$ ipython --no-banner

In [1]: import numpy as np

In [2]: from numpy import linalg as LA

In [3]: np.set_printoptions(precision=2, suppress=True, linewidth=140)

In [4]: def rnd(a):
   ...:     return np.round(a, 2) + 0
   ...: 

In [5]: W0 = np.array([[0, 0, 4], [5, 0, 0], [0, 0, 0]])

In [6]: hat = np.triu(np.array([[0, 2, 1], [3, 2, 0], [1, 4, 2]]), 1) + np.eye(3)

In [7]: A2 = hat @ W0 @ LA.inv(hat)

In [8]: A2
Out[8]: 
array([[ 10., -20.,  -6.],
       [  5., -10.,  -5.],
       [  0.,   0.,   0.]])

In [9]: hat @ W0 - W0 @ hat
Out[9]: 
array([[ 10.,   0.,   0.],
       [  0., -10.,  -5.],
       [  0.,   0.,   0.]])

In [10]: rnd(np.poly(A2))
Out[10]: array([1., 0., 0., 0.])

In [11]: rnd(LA.det(A2))
Out[11]: np.float64(0.0)

In [12]: mat = np.load("run17.npy")

In [13]: mat
Out[13]: 
array([[ 4.25, -2.34,  8.75],
       [ 7.22,  5.44,  4.27],
       [-0.74,  2.77,  9.58],
       [-2.9 ,  9.51, -1.08],
       [-1.94, -2.16, -9.57],
       [-3.2 , -7.07, -6.31],
       [ 7.64,  5.09,  3.96],
       [ 9.29, -3.66,  0.43],
       [ 0.75, -6.42, -7.63],
       [ 8.89, -4.18, -1.86],
       [ 9.41,  1.62,  2.96],
       [-7.83, -4.13,  4.65],
       [ 4.46,  8.72,  2.03],
       [ 6.06, -4.94, -6.24],
       [-4.6 ,  5.11,  7.26],
       [-3.15,  0.48, -9.48],
       [-9.09,  3.51,  2.27],
       [-4.49,  8.82, -1.45],
       [ 6.99, -0.3 ,  7.14],
       [-8.56,  0.55,  5.15],
       [ 2.32, -4.92,  8.39],
       [ 3.11,  9.41,  1.35],
       [-4.38,  6.22,  6.49],
       [ 8.04,  5.93,  0.51],
       [-9.67,  0.39,  2.52],
       [-0.77,  0.21,  9.97],
       [-3.44,  7.26, -5.95]])

In [14]: cen = (mat - mat.mean(axis=0)) / mat.std(axis=0)

In [15]: rnd(cen.std(axis=0))
Out[15]: array([1., 1., 1.])

In [16]: np.argwhere(np.abs(cen) > 2)
Out[16]: array([], shape=(0, 2), dtype=int64)

In [17]: coef = LA.lstsq(np.delete(cen, 0, axis=1), cen[:, 0])[0]

In [18]: np.abs(coef).argmax()
Out[18]: np.int64(0)

In [19]: rnd(coef)
Out[19]: array([-0.09,  0.05])
